>>> import numpy as np
>>> np.set_printoptions(precision=1, suppress=True, linewidth=120)
>>> W0 = np.load("block3.npy")
>>> print(W0)
[[-2  2 -2]
 [ 3 -1  3]
 [ 2  3 -2]
 [ 0 -2  1]
 [-2  2  2]]
>>> A2 = W0 / np.linalg.norm(W0, axis=1, keepdims=True)
>>> cov = A2 @ A2.T
>>> np.linalg.norm(A2, axis=1)
array([1., 1., 1., 1., 1.])
>>> print(cov)
[[ 1.  -0.9  0.4 -0.8  0.3]
 [-0.9  1.  -0.2  0.5 -0.1]
 [ 0.4 -0.2  1.  -0.9 -0.1]
 [-0.8  0.5 -0.9  1.  -0.3]
 [ 0.3 -0.1 -0.1 -0.3  1. ]]
>>> (cov - 2 * np.eye(5)).round(6).argmax(axis=1)
array([2, 3, 0, 1, 0])
>>> print(np.argwhere(np.triu(np.abs(cov) > 0.95, 1)))
[]
>>> (np.abs(cov) > 0.9).astype(int)
array([[1, 1, 0, 0, 0],
       [1, 1, 0, 0, 0],
       [0, 0, 1, 0, 0],
       [0, 0, 0, 1, 0],
       [0, 0, 0, 0, 1]])
>>> np.round(np.degrees(np.arccos(np.clip(cov[2, 0], -1, 1))), 1)
np.float64(65.2)
>>> m1 = np.load("sample2.npy")
>>> m1
array([[  6.1,  -9. ,  16.8],
       [  5.7,  18.4,   5.4],
       [ -4.4, -16.8,  10. ],
       [ 17.1,   1.4,  10.2],
       [ -0.7,  20. ,  -0.8],
       [ -0.2, -17.5,  -9.6],
       [  7.4,  11.6, -14.5],
       [ 16.9,  -3.9, -10. ],
       [ -0.1,  13.6, -14.7],
       [ -4.3,  10.2,  16.6],
       [-14. ,  13.6,   4.4],
       [-11.4, -16.2,   3. ]])
>>> P = W0 @ np.linalg.solve(W0.T @ W0, W0.T)
>>> np.trace(P)
np.float64(3.0)
>>> P.round(1) + 0
array([[ 0.3, -0.4,  0.1, -0.1,  0.1],
       [-0.4,  0.7,  0.1,  0. ,  0.1],
       [ 0.1,  0.1,  0.8, -0.3, -0.1],
       [-0.1,  0. , -0.3,  0.2, -0.1],
       [ 0.1,  0.1, -0.1, -0.1,  0.9]])
>>> P @ W0[:, 1]
array([ 2., -1.,  3., -2.,  2.])
>>> np.linalg.matrix_rank(np.eye(5) - P)
np.int64(2)
>>> print(np.round((np.eye(5) - P) @ W0, 1) + 0)
[[0. 0. 0.]
 [0. 0. 0.]
 [0. 0. 0.]
 [0. 0. 0.]
 [0. 0. 0.]]
>>> A2 = m1 / np.linalg.norm(m1, axis=1, keepdims=True)
>>> cov = A2 @ A2.T
>>> np.argwhere(np.triu(np.abs(cov) > 0.95, 1))
array([], shape=(0, 2), dtype=int64)
>>> print((np.abs(cov) > 0.9).astype(int))
[[1 0 0 0 0 0 0 0 1 0 0 0]
 [0 1 0 0 0 1 0 0 0 0 0 0]
 [0 0 1 0 0 0 1 0 1 0 0 0]
 [0 0 0 1 0 0 0 0 0 0 0 0]
 [0 0 0 0 1 0 0 0 0 0 0 0]
 [0 1 0 0 0 1 0 0 0 0 0 0]
 [0 0 1 0 0 0 1 0 1 0 0 0]
 [0 0 0 0 0 0 0 1 0 0 0 0]
 [1 0 1 0 0 0 1 0 1 0 0 0]
 [0 0 0 0 0 0 0 0 0 1 0 0]
 [0 0 0 0 0 0 0 0 0 0 1 0]
 [0 0 0 0 0 0 0 0 0 0 0 1]]
>>> cov[5].round(1) + 0
array([ 0. , -0.9,  0.5, -0.3, -0.9,  1. , -0.2,  0.4, -0.2, -0.8, -0.7,  0.6])
>>> A2 = np.c_[m1[:, :1] @ np.array([[0]]), np.array([3, 2, -2, -2, 2, -3, 0, -1, 1, -1, 0, 1])]
>>> A2
array([[ 0.,  3.],
       [ 0.,  2.],
       [ 0., -2.],
       [ 0., -2.],
       [ 0.,  2.],
       [ 0., -3.],
       [ 0.,  0.],
       [ 0., -1.],
       [ 0.,  1.],
       [ 0., -1.],
       [ 0.,  0.],
       [ 0.,  1.]])
>>> print(np.linalg.norm(np.linalg.qr(m1)[0].T @ A2, axis=0) ** 2 / ((A2 ** 2).sum(axis=0) + 1e-12))
[0.  0.2]
>>> np.linalg.matrix_rank(np.c_[m1, A2])
np.int64(4)
>>> np.linalg.lstsq(m1, A2[:, 0])[0]
array([0., 0., 0.])
>>> feats = np.loadtxt("run7.csv", delimiter=",")
>>> feats
array([[0., 2., 4., 9., 4., 5., 8.],
       [0., 0., 2., 0., 3., 7., 3.],
       [0., 0., 0., 1., 3., 5., 6.],
       [0., 0., 0., 0., 9., 4., 2.],
       [0., 0., 0., 0., 0., 9., 0.],
       [0., 0., 0., 0., 0., 0., 5.],
       [0., 0., 0., 0., 0., 0., 0.]])
>>> rk = np.linalg.matrix_rank(feats)
>>> rk
np.int64(6)
>>> ns = np.linalg.svd(feats)[2][rk:].T
>>> ns[:, 0] / ns[np.abs(ns[:, 0]).round(6).argmax(), 0]
array([ 1., -0., -0., -0., -0., -0., -0.])
>>> [int(np.linalg.matrix_rank(feats[:, :j + 1])) for j in range(7)]
[0, 1, 2, 3, 4, 5, 6]
